$ python3 -q
>>> import numpy as np
>>> np.set_printoptions(precision=1, suppress=True, linewidth=200)
>>> F = np.array([[2, 2, 2, 2, 2, 2],
...     [0, 1, 0, 1, 0, 1],
...     [-1, 2, -1, 2, -1, 2],
...     [2, 2, 2, 2, 2, 2],
...     [0, 1, 0, 1, 0, 1],
...     [-1, 2, -1, 2, -1, 2]])
>>> F
array([[ 2,  2,  2,  2,  2,  2],
       [ 0,  1,  0,  1,  0,  1],
       [-1,  2, -1,  2, -1,  2],
       [ 2,  2,  2,  2,  2,  2],
       [ 0,  1,  0,  1,  0,  1],
       [-1,  2, -1,  2, -1,  2]])
>>> np.argsort(-np.linalg.norm(F, axis=0).round(6), kind="stable")[:3]
array([1, 3, 5])
>>> [round(float(x), 1) for x in np.linalg.svd(F, compute_uv=False)[:3]]
[7.7, 5.0, 0.0]
>>> np.linalg.cond(F) > 100
np.True_
>>> other = F / np.sqrt((F ** 2).mean(axis=1, keepdims=True))
>>> np.linalg.matrix_rank(other) == np.linalg.matrix_rank(F)
np.True_
>>> np.allclose(F @ F.T, F.T @ F)
False
>>> (F - F.T) / 2
array([[ 0. ,  1. ,  1.5,  0. ,  1. ,  1.5],
       [-1. ,  0. , -1. , -0.5, -0.5, -0.5],
       [-1.5,  1. ,  0. ,  0. , -0.5,  1.5],
       [ 0. ,  0.5,  0. ,  0. ,  0.5,  0. ],
       [-1. ,  0.5,  0.5, -0.5,  0. ,  1. ],
       [-1.5,  0.5, -1.5,  0. , -1. ,  0. ]])
>>> np.trace(F)
np.int64(6)
>>> np.round(np.linalg.det(F), 1)
np.float64(0.0)
>>> (F + F.T) / 2
array([[ 2. ,  1. ,  0.5,  2. ,  1. ,  0.5],
       [ 1. ,  1. ,  1. ,  1.5,  0.5,  1.5],
       [ 0.5,  1. , -1. ,  2. , -0.5,  0.5],
       [ 2. ,  1.5,  2. ,  2. ,  1.5,  2. ],
       [ 1. ,  0.5, -0.5,  1.5,  0. ,  0. ],
       [ 0.5,  1.5,  0.5,  2. ,  0. ,  2. ]])
